In [1]: import numpy as np

In [2]: from numpy import linalg as LA

In [3]: np.set_printoptions(precision=1, suppress=True, linewidth=160)

In [4]: A2 = np.array([[0, -2, 2],
   ...:     [-1, -2, 1],
   ...:     [1, 1, -1],
   ...:     [-1, 1, -2],
   ...:     [-2, 2, 1],
   ...:     [2, -1, 2],
   ...:     [-2, -2, 0],
   ...:     [0, -2, 1],
   ...:     [-2, 1, 1]])

In [5]: M = np.block([[np.zeros((9, 9)), A2], [A2.T, np.zeros((3, 3))]])

In [6]: print(M)
[[ 0.  0.  0.  0.  0.  0.  0.  0.  0.  0. -2.  2.]
 [ 0.  0.  0.  0.  0.  0.  0.  0.  0. -1. -2.  1.]
 [ 0.  0.  0.  0.  0.  0.  0.  0.  0.  1.  1. -1.]
 [ 0.  0.  0.  0.  0.  0.  0.  0.  0. -1.  1. -2.]
 [ 0.  0.  0.  0.  0.  0.  0.  0.  0. -2.  2.  1.]
 [ 0.  0.  0.  0.  0.  0.  0.  0.  0.  2. -1.  2.]
 [ 0.  0.  0.  0.  0.  0.  0.  0.  0. -2. -2.  0.]
 [ 0.  0.  0.  0.  0.  0.  0.  0.  0.  0. -2.  1.]
 [ 0.  0.  0.  0.  0.  0.  0.  0.  0. -2.  1.  1.]
 [ 0. -1.  1. -1. -2.  2. -2.  0. -2.  0.  0.  0.]
 [-2. -2.  1.  1.  2. -1. -2. -2.  1.  0.  0.  0.]
 [ 2.  1. -1. -2.  1.  2.  0.  1.  1.  0.  0.  0.]]

In [7]: print(np.round(LA.norm(M, 2) / LA.norm(M), 1))
0.5

In [8]: print(LA.matrix_rank(M, rtol=0.1))
6

In [9]: print(np.argsort(-LA.norm(M, axis=0).round(6), kind="stable")[:3])
[10  9 11]

In [10]: print([round(float(x), 1) for x in LA.svd(M, compute_uv=False)[:3]])
[5.6, 5.6, 4.4]
